$ python -q
>>> import numpy as np
>>> np.set_printoptions(suppress=True, linewidth=120)
>>> X = np.load("out7.npy")
>>> X.round(2)
array([[ 1.  ,  0.  ,  0.  ,  0.  ,  0.  ,  0.  ,  0.  ,  0.  ],
       [ 0.  ,  1.  ,  0.  ,  0.  ,  0.  ,  0.  ,  0.  ,  0.  ],
       [ 0.  ,  0.  ,  1.  ,  0.  ,  0.  ,  0.  ,  0.  ,  0.  ],
       [ 0.  ,  0.  ,  0.  ,  0.97,  0.  ,  0.  ,  0.  , -0.26],
       [ 0.  ,  0.  ,  0.  ,  0.  ,  1.  ,  0.  ,  0.  ,  0.  ],
       [ 0.  ,  0.  ,  0.  ,  0.  ,  0.  ,  1.  ,  0.  ,  0.  ],
       [ 0.  ,  0.  ,  0.  ,  0.  ,  0.  ,  0.  ,  1.  ,  0.  ],
       [ 0.  ,  0.  ,  0.  ,  0.26,  0.  ,  0.  ,  0.  ,  0.97]])
>>> (np.linalg.matrix_power((X != 0) + (X.T != 0) + np.eye(8), 8) > 0).astype(int)
array([[1, 0, 0, 0, 0, 0, 0, 0],
       [0, 1, 0, 0, 0, 0, 0, 0],
       [0, 0, 1, 0, 0, 0, 0, 0],
       [0, 0, 0, 1, 0, 0, 0, 1],
       [0, 0, 0, 0, 1, 0, 0, 0],
       [0, 0, 0, 0, 0, 1, 0, 0],
       [0, 0, 0, 0, 0, 0, 1, 0],
       [0, 0, 0, 1, 0, 0, 0, 1]])
>>> T = np.stack([X, -1 * X, X[::-1]])
>>> np.einsum("bij,cij->bc", T, T)
array([[ 8., -8.,  0.],
       [-8.,  8.,  0.],
       [ 0.,  0.,  8.]])
>>> np.round(np.linalg.det(T), 2)
array([1., 1., 1.])
>>> T.shape
(3, 8, 8)
>>> np.round(np.linalg.svd(X, compute_uv=False), 2)
array([1., 1., 1., 1., 1., 1., 1., 1.])
>>> np.round(np.linalg.pinv(X), 2)
array([[ 1.  ,  0.  ,  0.  ,  0.  ,  0.  ,  0.  ,  0.  ,  0.  ],
       [ 0.  ,  1.  ,  0.  ,  0.  ,  0.  ,  0.  ,  0.  ,  0.  ],
       [ 0.  ,  0.  ,  1.  ,  0.  ,  0.  ,  0.  ,  0.  ,  0.  ],
       [ 0.  ,  0.  ,  0.  ,  0.97,  0.  ,  0.  ,  0.  ,  0.26],
       [ 0.  ,  0.  ,  0.  ,  0.  ,  1.  ,  0.  ,  0.  ,  0.  ],
       [ 0.  ,  0.  ,  0.  ,  0.  ,  0.  ,  1.  ,  0.  ,  0.  ],
       [ 0.  ,  0.  ,  0.  ,  0.  ,  0.  ,  0.  ,  1.  ,  0.  ],
       [ 0.  ,  0.  ,  0.  , -0.26,  0.  ,  0.  ,  0.  ,  0.97]])
>>> X[:, 5] @ X[:, 6]
np.float64(0.0)
>>> vec = np.array([-3, 2, 2, -2, 3, 0, 3, -3])
>>> round(float(np.linalg.det(X)), 2)
1.0
>>> np.round(np.linalg.inv(X), 2)
array([[ 1.  ,  0.  ,  0.  ,  0.  ,  0.  ,  0.  ,  0.  ,  0.  ],
       [ 0.  ,  1.  ,  0.  ,  0.  ,  0.  ,  0.  ,  0.  ,  0.  ],
       [ 0.  ,  0.  ,  1.  ,  0.  ,  0.  ,  0.  ,  0.  ,  0.  ],
       [ 0.  ,  0.  ,  0.  ,  0.97,  0.  ,  0.  ,  0.  ,  0.26],
       [ 0.  ,  0.  ,  0.  ,  0.  ,  1.  ,  0.  ,  0.  ,  0.  ],
       [ 0.  ,  0.  ,  0.  ,  0.  ,  0.  ,  1.  ,  0.  ,  0.  ],
       [ 0.  ,  0.  ,  0.  ,  0.  ,  0.  ,  0.  ,  1.  ,  0.  ],
       [ 0.  ,  0.  ,  0.  , -0.26,  0.  ,  0.  ,  0.  ,  0.97]])
>>> np.round(X.T @ (X @ vec), 2)
array([-3.,  2.,  2., -2.,  3.,  0.,  3., -3.])
>>> r0 = np.array([-1, 5, 1, -1, -3, 3, -3, -5, 2, -3, -2])
>>> feats = r0[np.abs(np.subtract.outer(np.arange(11), np.arange(11)))]
>>> feats
array([[-1,  5,  1, -1, -3,  3, -3, -5,  2, -3, -2],
       [ 5, -1,  5,  1, -1, -3,  3, -3, -5,  2, -3],
       [ 1,  5, -1,  5,  1, -1, -3,  3, -3, -5,  2],
       [-1,  1,  5, -1,  5,  1, -1, -3,  3, -3, -5],
       [-3, -1,  1,  5, -1,  5,  1, -1, -3,  3, -3],
       [ 3, -3, -1,  1,  5, -1,  5,  1, -1, -3,  3],
       [-3,  3, -3, -1,  1,  5, -1,  5,  1, -1, -3],
       [-5, -3,  3, -3, -1,  1,  5, -1,  5,  1, -1],
       [ 2, -5, -3,  3, -3, -1,  1,  5, -1,  5,  1],
       [-3,  2, -5, -3,  3, -3, -1,  1,  5, -1,  5],
       [-2, -3,  2, -5, -3,  3, -3, -1,  1,  5, -1]])
>>> # symmetric, so the eigenvalues are real
>>> np.allclose(feats, feats.T)
True
>>> assert feats == feats.T
Traceback (most recent call last):
  File "<python-input-21>", line 1, in <module>
    assert feats == feats.T
           ^^^^^^^^^^^^^^^^
ValueError: The truth value of an array with more than one element is ambiguous. Use a.any() or a.all()
>>> feats @ feats
array([[ 97, -16,  11,  43,   5, -57,  17,   1, -74,  -6,  15],
       [-16, 118, -17,  10,  18,  14, -66, -14,   9, -87,  -6],
       [ 11, -17, 110, -12,  -8,  12,  20, -80, -15,   9, -74],
       [ 43,  10, -12, 107,   1,  -5,   9,  31, -80, -14,   1],
       [  5,  18,  -8,   1,  91, -23,  19,   9,  20, -66,  17],
       [-57,  14,  12,  -5, -23,  91, -23,  -5,  12,  14, -57],
       [ 17, -66,  20,   9,  19, -23,  91,   1,  -8,  18,   5],
       [  1, -14, -80,  31,   9,  -5,   1, 107, -12,  10,  43],
       [-74,   9, -15, -80,  20,  12,  -8, -12, 110, -17,  11],
       [ -6, -87,   9, -14, -66,  14,  18,  10, -17, 118, -16],
       [ 15,  -6, -74,   1,  17, -57,   5,  43,  11, -16,  97]])
>>> np.round(np.abs(np.linalg.eigvals(feats)).max(), 2)
np.float64(16.55)
>>> np.linalg.determinant(feats)
Traceback (most recent call last):
  File "<python-input-24>", line 1, in <module>
    np.linalg.determinant(feats)
    ^^^^^^^^^^^^^^^^^^^^^
AttributeError: module 'numpy.linalg' has no attribute 'determinant'
